In [1]: import numpy as np

In [2]: np.set_printoptions(precision=3, suppress=True, linewidth=120)

In [3]: def tidy(a):
   ...:     return np.round(a, 3) + 0
   ...: 

In [4]: mat = np.array([[16, 9, -1], [9, 32, -1], [-1, -1, 17]])

In [5]: mat
Out[5]: 
array([[16,  9, -1],
       [ 9, 32, -1],
       [-1, -1, 17]])

In [6]: # equal to its transpose

In [7]: T = np.stack([mat, -1 * mat, mat[::-1]])

In [8]: T.sum(axis=0)
Out[8]: 
array([[-1, -1, 17],
       [ 9, 32, -1],
       [16,  9, -1]])

In [9]: np.einsum("bij,cij->bc", T, T)
Out[9]: 
array([[ 1735, -1735,  1022],
       [-1735,  1735, -1022],
       [ 1022, -1022,  1735]])

In [10]: Y = mat ** -1
---------------------------------------------------------------------------
ValueError                                Traceback (most recent call last)
Cell In[10], line 1
----> 1 Y = mat ** -1

ValueError: Integers to negative integer powers are not allowed.

In [11]: Y = np.linalg.inv(mat)

In [12]: tidy(np.linalg.slogdet(mat)[0])
Out[12]: np.float64(1.0)

In [13]: (np.abs(Y) > 1e-9).astype(int)
Out[13]: 
array([[1, 1, 1],
       [1, 1, 1],
       [1, 1, 1]])

In [14]: tidy(Y)
Out[14]: 
array([[ 0.074, -0.021,  0.003],
       [-0.021,  0.037,  0.001],
       [ 0.003,  0.001,  0.059]])

In [15]: tidy(np.linalg.cond(mat))
Out[15]: np.float64(3.034)

In [16]: vec = np.array([-1, -3, -2])

In [17]: a = np.maximum(mat @ vec, 0)

In [18]: np.flatnonzero(a > 1e-9)
Out[18]: array([], dtype=int64)

In [19]: np.maximum(mat @ (3 * vec), 0)
Out[19]: array([0, 0, 0])

In [20]: mat.T @ a
Out[20]: array([0, 0, 0])

In [21]: mat * (a > 1e-9)[:, None]
Out[21]: 
array([[0, 0, 0],
       [0, 0, 0],
       [0, 0, 0]])

In [22]: np.tanh(mat @ vec)
Out[22]: array([-1., -1., -1.])

In [23]: vec = np.array([-3, -2, 1])

In [24]: target = mat @ vec

In [25]: b, lr = np.zeros(3), 1 / np.linalg.norm(mat, 2) ** 2

In [26]: for i in range(15):
    ...:     b -= lr * mat.T @ (mat @ b - target)
    ...:     if i % 5 == 0: print(i, round(np.linalg.norm(mat @ b - target), 3))
    ...: 
0 23.261
5 11.516
10 6.228

In [27]: tidy(np.linalg.cond(mat))
Out[27]: np.float64(3.034)

In [28]: vec = np.array([2, 1, 0])

In [29]: target = mat @ vec

In [30]: target
Out[30]: array([41, 50, -3])

In [31]: tidy(np.linalg.solve(mat, mat[:, 1]))
Out[31]: array([0., 1., 0.])

In [32]: tidy(np.linalg.solve(mat, -3 * target))
Out[32]: array([-6., -3.,  0.])

In [33]: tidy(np.linalg.solve(mat, target + mat[:, 0]))
Out[33]: array([3., 1., 0.])

In [34]: E = np.load("x.npy")

In [35]: E
Out[35]: 
array([[0, 2, 2, 0, 0, 2],
       [0, 2, 2, 0, 2, 1],
       [0, 0, 2, 1, 0, 0],
       [0, 0, 0, 1, 0, 0],
       [0, 0, 0, 0, 1, 2],
       [0, 0, 0, 0, 0, 1]])

In [36]: tidy(np.linalg.norm(E, 2) / np.linalg.norm(E))
Out[36]: np.float64(0.836)

In [37]: np.linalg.matrix_rank(E, rtol=0.1)
Out[37]: np.int64(5)

In [38]: np.linalg.cond(E) > 100
Out[38]: np.True_
